$ python -q
>>> import numpy as np
>>> np.set_printoptions(suppress=True, linewidth=140)
>>> def rnd(a):
...     return np.round(a, 2) + 0
... 
>>> W0 = np.array([[2, 1, 2, 1, 2], [0, 2, 2, 0, 0], [0, 2, 0, 0, 0], [1, 0, 2, 1, 0]])
>>> W0[:, 0] = 3 * W0[:, 1]
>>> print(W0)
[[3 1 2 1 2]
 [6 2 2 0 0]
 [6 2 0 0 0]
 [0 0 2 1 0]]
>>> G = W0.T @ W0
>>> print(rnd(np.linalg.eigvalsh(G)[::-1]))
[95.1  10.3   2.32  0.28  0.  ]
>>> print(rnd(np.linalg.svd(W0, compute_uv=False) ** 2))
[95.1  10.3   2.32  0.28]
>>> print(np.trace(G), (W0 ** 2).sum())
108 108
>>> print(np.linalg.matrix_rank(G))
4
>>> u, v = W0[0], W0[3]
>>> print(u @ u)
19
>>> print(u @ v)
5
>>> p = (u @ v) / (u @ u) * u
>>> print(rnd(p))
[0.79 0.26 0.53 0.26 0.53]
>>> print(rnd((v - p) @ u))
0.0
>>> M2 = W0[0, 0] * W0[1:] - np.outer(W0[1:, 0], W0[0])
>>> print(M2)
[[  0   0  -6  -6 -12]
 [  0   0 -12  -6 -12]
 [  0   0   6   3   0]]
>>> print(np.linalg.matrix_rank(M2), np.linalg.matrix_rank(W0))
3 4
>>> u = np.array([-9, -2, 9])
>>> F = np.array([np.roll(u, i) for i in range(3)])
>>> print(F)
[[-9 -2  9]
 [ 9 -9 -2]
 [-2  9 -9]]
>>> Q, evecs = np.linalg.qr(F[:, :2])[0], np.linalg.qr(F[:, 2:])[0]
>>> sig = np.linalg.svd(Q.T @ evecs, compute_uv=False)
>>> print(rnd(np.degrees(np.arccos(sig.clip(0, 1)))))
[15.34]
>>> print((sig > 0.9).sum())
1
>>> print(rnd(sig))
[0.96]
>>> M2 = np.linalg.inv(F)
>>> print(rnd(np.linalg.cond(F)))
7.86
>>> print(rnd(np.linalg.inv(M2)))
[[-9. -2.  9.]
 [ 9. -9. -2.]
 [-2.  9. -9.]]
>>> print((np.abs(M2) > 1e-9).astype(int))
[[1 1 1]
 [1 1 1]
 [1 1 1]]
>>> print(rnd(np.linalg.det(F) * M2))
[[99. 63. 85.]
 [85. 99. 63.]
 [63. 85. 99.]]
>>> print(rnd(M2))
[[-0.2  -0.13 -0.17]
 [-0.17 -0.2  -0.13]
 [-0.13 -0.17 -0.2 ]]
>>> print(rnd(np.sort(np.abs(np.fft.fft(F[0])))), rnd(np.sort(np.linalg.svd(F, compute_uv=False))))
[ 2.   15.72 15.72] [ 2.   15.72 15.72]
>>> print(np.allclose(F @ F.T, F.T @ F))
True
>>> print(F @ np.ones(3))
[-2. -2. -2.]
>>> print((F @ F)[0])
[  45  117 -158]
>>> Q = F.astype(float).copy()
>>> for j in range(3):
...     Q[:, j] -= Q[:, :j] @ (Q[:, :j].T @ Q[:, j])
...     Q[:, j] /= np.linalg.norm(Q[:, j])
... 
>>> print(rnd(Q.T @ Q))
[[1. 0. 0.]
 [0. 1. 0.]
 [0. 0. 1.]]
>>> print(rnd(Q))
[[-0.7  -0.57 -0.43]
 [ 0.7  -0.41 -0.59]
 [-0.16  0.71 -0.68]]
>>> arr = np.load("case5.npy")
>>> print(arr)
[[ 32  24  16 -20 -28]
 [ 24  20  12 -16 -22]
 [ 16  12   8 -10 -14]
 [-20 -16 -10  13  18]
 [-28 -22 -14  18  25]]
>>> r = np.linalg.matrix_rank(arr)
>>> print(r)
2
>>> ns = np.linalg.svd(arr)[2][r:].T
>>> print(rnd(ns @ ns.T))
[[ 0.32  0.17 -0.34  0.09  0.26]
 [ 0.17  0.29  0.09  0.31  0.27]
 [-0.34  0.09  0.83  0.04  0.13]
 [ 0.09  0.31  0.04  0.82 -0.2 ]
 [ 0.26  0.27  0.13 -0.2   0.74]]
>>> print(np.linalg.matrix_rank(arr.T @ arr), np.linalg.matrix_rank(arr @ arr.T))
2 2
>>> print(rnd(arr @ ns))
[[0. 0. 0.]
 [0. 0. 0.]
 [0. 0. 0.]
 [0. 0. 0.]
 [0. 0. 0.]]
>>> print(ns.shape)
(5, 3)
>>> print([int(np.linalg.matrix_rank(np.delete(arr, i, axis=0))) for i in range(5)])
[2, 2, 2, 2, 2]
>>> print(np.allclose(arr @ ns, 0))
True
>>> E = np.array([[2.0, 2.0, 0.0], [0.0, -3.0, 3.0], [0.0, -1.0, 1.0]])
>>> w1 = np.array([[0, -2, 2], [0, 2, 0], [0, 2, -1]])
>>> coef = np.array([2, 1, 1])
>>> H = np.maximum(E @ w1 + coef, 0)
>>> print(H)
[[2. 1. 5.]
 [2. 1. 0.]
 [2. 1. 0.]]
>>> print((H > 0).astype(int))
[[1 1 1]
 [1 1 0]
 [1 1 0]]
>>> Z = np.array([[0, 0, 2], [0, 3, 0], [1, 1, 3]])
>>> print(H @ Z)
[[ 5.  8. 19.]
 [ 0.  3.  4.]
 [ 0.  3.  4.]]
>>> Uu, sig, vt = np.linalg.svd(E)
>>> evecs = vt[:(sig > 1e-8).sum()]
>>> rng = np.random.default_rng(51267)
>>> x0 = E[2] + -2 * E[1] + rng.integers(2) * np.eye(3)[2]
>>> print(x0)
[ 0.  5. -4.]
>>> print(rnd(np.linalg.norm(x0 - evecs.T @ evecs @ x0)))
0.58
>>> print(rnd(evecs.T @ evecs))
[[ 0.67  0.33  0.33]
 [ 0.33  0.67 -0.33]
 [ 0.33 -0.33  0.67]]
>>> evals, evecs = np.linalg.eigh(arr)
>>> x0 = np.array([-5, 2, 1, 4, 3])
>>> print(rnd(evecs * np.abs(evals) @ evecs.T))
[[ 32.  24.  16. -20. -28.]
 [ 24.  20.  12. -16. -22.]
 [ 16.  12.   8. -10. -14.]
 [-20. -16. -10.  13.  18.]
 [-28. -22. -14.  18.  25.]]
>>> print(rnd(np.linalg.eigvalsh(arr[1:, 1:])))
[ 0.    0.    0.69 65.31]
>>> print(np.abs(arr).sum(axis=1).max(), rnd(np.abs(evals).max()))
120 96.54
>>> J = np.loadtxt("test4.csv", delimiter=",")
>>> print(J)
[[ 0.    0.    0.  ]
 [-0.01  0.26 -0.24]
 [ 0.03 -0.67  0.62]
 [-0.09  0.98 -0.97]
 [ 0.05 -0.87  0.83]
 [-0.03  0.67 -0.62]
 [-0.19  1.   -1.  ]
 [ 0.    0.    0.  ]
 [ 0.07 -0.96  0.93]
 [ 0.07 -0.96  0.93]
 [ 0.01 -0.26  0.24]
 [-0.1   0.99 -0.98]
 [ 0.07 -0.96  0.93]
 [ 0.07 -0.96  0.93]
 [ 0.18 -1.    1.  ]
 [-0.01  0.26 -0.24]
 [-0.06  0.92 -0.89]
 [-0.11  0.99 -0.99]
 [ 0.09 -0.98  0.97]
 [ 0.04 -0.79  0.74]
 [ 0.02 -0.49  0.45]
 [ 0.07 -0.96  0.93]
 [ 0.03 -0.67  0.62]
 [-0.06  0.92 -0.89]
 [-0.06  0.92 -0.89]
 [-0.03  0.67 -0.62]
 [ 0.05 -0.87  0.83]]
>>> Uu, sig, vt = np.linalg.svd(J)
>>> print(np.argmax(sig[:-1] / (sig[1:] + 1e-6)) + 1)
1
>>> M2 = Uu[:, :1] @ np.diag(sig[:1]) @ vt[:1]
>>> print(rnd(np.linalg.norm(J - M2) / np.linalg.norm(J)))
0.03
>>> print(rnd(np.abs(J - M2).max()))
0.1
>>> data = np.loadtxt("sample17.csv", delimiter=",")
>>> print(data)
[[-0.6  -0.95  0.69 -0.6 ]
 [-0.75  0.89 -0.69  0.6 ]
 [ 0.94  0.63 -0.12  0.1 ]
 [-1.   -0.41 -0.24  0.2 ]
 [ 0.21 -0.29  0.18 -0.15]
 [-0.4  -0.96  0.72 -0.64]
 [ 0.87  0.75 -0.29  0.24]
 [-0.45 -0.36  0.12 -0.1 ]
 [-0.72  0.74 -0.54  0.46]
 [ 0.95  1.   -0.87  0.8 ]
 [-0.69  0.12 -0.18  0.15]
 [-0.75 -0.04 -0.12  0.1 ]
 [ 0.34  0.97 -0.74  0.66]
 [-0.75 -0.64  0.24 -0.2 ]
 [-0.07 -0.25  0.12 -0.1 ]
 [ 0.07  0.87 -0.58  0.5 ]
 [ 0.9   0.65 -0.18  0.15]
 [ 0.94 -0.89  0.74 -0.66]
 [ 0.65 -0.9   0.69 -0.6 ]
 [ 0.87  0.97 -0.69  0.6 ]
 [-0.97  0.8  -0.69  0.6 ]]
>>> labels = data[:, 1] > np.median(data[:, 1])
>>> u = data[labels].mean(axis=0) - data[~labels].mean(axis=0)
>>> print((((data - data.mean(axis=0)) @ u > 0) == labels).mean())
1.0
>>> print(rnd(u))
[ 0.51  1.33 -0.81  0.71]
